In [1]: import numpy as np

In [2]: from numpy import linalg as LA

In [3]: np.set_printoptions(precision=1, suppress=True, linewidth=160, legacy="1.25")

In [4]: K = np.loadtxt("layer14.csv", delimiter=",")

In [5]: K
Out[5]: 
array([[ -3. ,  10.8,   0.9,  -6.4],
       [  2.7,  -0.5,   2.1,   4.7],
       [  3.6,  -3.4,  11.1, -10.3],
       [ 10.4,  -5.7,   9. , -17. ],
       [  1. ,   0.2,  -9.6,   6.9],
       [ -6.9,   4.1,  -3.4,   8.4],
       [ -5.2,   5.3,  -0.7,   4.9],
       [ -6.5,  -2.4,  -2.2,   4.6],
       [  7.8,   3.9,   2.8,   2.8],
       [  4.8,   8.9,   4.4,  -9.3],
       [ -9.4,   2. ,  -4.6,   1.4],
       [  8. ,   0. ,  13.1,   6.7],
       [  2. ,   7.7,  -7.8,  -0.1],
       [ -7.2,   8.4,   0. ,   9.9],
       [ -9.5,  -2.9,  -1.1,   0.4],
       [ 23. ,   5.5,  14.4, -13.1],
       [ -7.5,   0.2,  -2.8, -11.9],
       [ -3.3,  -1.3,  -2.1,   7.2],
       [ -1.5,  -6.3,  -1.8,   5.3],
       [ -0.3,   4.9,  -5.4,   6.3],
       [ -2.3,  -3.9,  -2.6, -21.9],
       [ -9.3,  -2.4,  -8.8,   4.9],
       [ 11.2,  -0.2,  16.9,  -7.4],
       [ -1.5,   1.1,  -2.3,  12.2],
       [  1.3,   9.7,   0. ,   4.1],
       [ -6.9,   4.5,  -1.3,  -6.6],
       [ -8.8,   3.4,  -7.3,  -5.6],
       [ -9.6,  -3.9,  -3.6,  -7.8]])

In [6]: u, v = K[19], K[14]

In [7]: print(np.round(u @ v, 1))
-2.9

In [8]: pr = (u @ v) / (u @ u) * u

In [9]: round(LA.norm(u + v) ** 2 + LA.norm(u - v) ** 2, 1)
Out[9]: 386.0

In [10]: pr.round(1) + 0
Out[10]: array([ 0. , -0.2,  0.2, -0.2])

In [11]: v - pr
Out[11]: array([-9.5, -2.7, -1.3,  0.6])

In [12]: LA.matrix_rank(np.outer(u, v))
Out[12]: 1

In [13]: Y = np.c_[K[:, :3] @ np.array([[-3, -3, 2], [0, 2, 0], [2, 2, -1]]), np.array([2, 8, 1, 3, 9, -1, -3, -3, -4, 8, 3, -1, 3, 7, 9, 6, 5, -9, -3, 7, -2, -5, 3, 3, -1, -9, 7, 6])]

In [14]: Y
Out[14]: 
array([[ 10.8,  32.4,  -6.9,   2. ],
       [ -3.9,  -4.9,   3.3,   8. ],
       [ 11.4,   4.6,  -3.9,   1. ],
       [-13.2, -24.6,  11.8,   3. ],
       [-22.2, -21.8,  11.6,   9. ],
       [ 13.9,  22.1, -10.4,  -1. ],
       [ 14.2,  24.8,  -9.7,  -3. ],
       [ 15.1,  10.3, -10.8,  -3. ],
       [-17.8, -10. ,  12.8,  -4. ],
       [ -5.6,  12.2,   5.2,   8. ],
       [ 19. ,  23. , -14.2,   3. ],
       [  2.2,   2.2,   2.9,  -1. ],
       [-21.6,  -6.2,  11.8,   3. ],
       [ 21.6,  38.4, -14.4,   7. ],
       [ 26.3,  20.5, -17.9,   9. ],
       [-40.2, -29.2,  31.6,   6. ],
       [ 16.9,  17.3, -12.2,   5. ],
       [  5.7,   3.1,  -4.5,  -9. ],
       [  0.9, -11.7,  -1.2,  -3. ],
       [ -9.9,  -0.1,   4.8,   7. ],
       [  1.7,  -6.1,  -2. ,  -2. ],
       [ 10.3,   5.5,  -9.8,  -5. ],
       [  0.2,  -0.2,   5.5,   3. ],
       [ -0.1,   2.1,  -0.7,   3. ],
       [ -3.9,  15.5,   2.6,  -1. ],
       [ 18.1,  27.1, -12.5,  -9. ],
       [ 11.8,  18.6, -10.3,   7. ],
       [ 21.6,  13.8, -15.6,   6. ]])

In [15]: np.round(LA.lstsq(K, Y[:, 0])[0], 1) + 0
Out[15]: array([-3.,  0.,  2.,  0.])

In [16]: np.round(LA.norm(Y - K @ LA.lstsq(K, Y)[0], axis=0), 1) + 0
Out[16]: array([ 0. ,  0. ,  0. , 27.4])

In [17]: LA.norm(LA.qr(K)[0].T @ Y, axis=0) ** 2 / ((Y ** 2).sum(axis=0) + 1e-12)
Out[17]: array([1. , 1. , 1. , 0.1])

In [18]: print(LA.matrix_rank(Y))
4

In [19]: cen = (K - K.mean(axis=0)) / K.std(axis=0)

In [20]: np.argwhere(np.abs(cen) > 2)
Out[20]: 
array([[15,  0],
       [15,  2],
       [20,  3],
       [22,  2]])

In [21]: c = LA.lstsq(np.delete(cen, 2, axis=1), cen[:, 2])[0]

In [22]: np.round(1 - np.var(cen[:, 2] - np.delete(cen, 2, axis=1) @ c), 1)
Out[22]: 0.6

In [23]: c
Out[23]: array([ 0.7, -0.1, -0.1])

In [24]: cent = K[[11, 5]].astype(float)

In [25]: for _ in range(4):
    ...:     labels = LA.norm(K[:, None] - cent, axis=-1).argmin(axis=1)
    ...:     cent = np.array([K[labels == j].mean(axis=0) for j in range(2)])
    ...: 

In [26]: labels
Out[26]: array([1, 1, 0, 0, 1, 1, 1, 1, 0, 0, 1, 0, 1, 1, 1, 0, 1, 1, 1, 1, 1, 1, 0, 1, 1, 1, 1, 1])

In [27]: np.abs(cent[1] - cent[0]).argmax()
Out[27]: 0

In [28]: u = np.array([3, 8, 1])

In [29]: np.cross(K[21, :3], K[9, :3])
Out[29]: array([ 67.8,  -1.3, -71.3])

In [30]: np.convolve(K[21], u)
Out[30]: array([-27.9, -81.6, -54.9, -58.1,  30.4,   4.9])
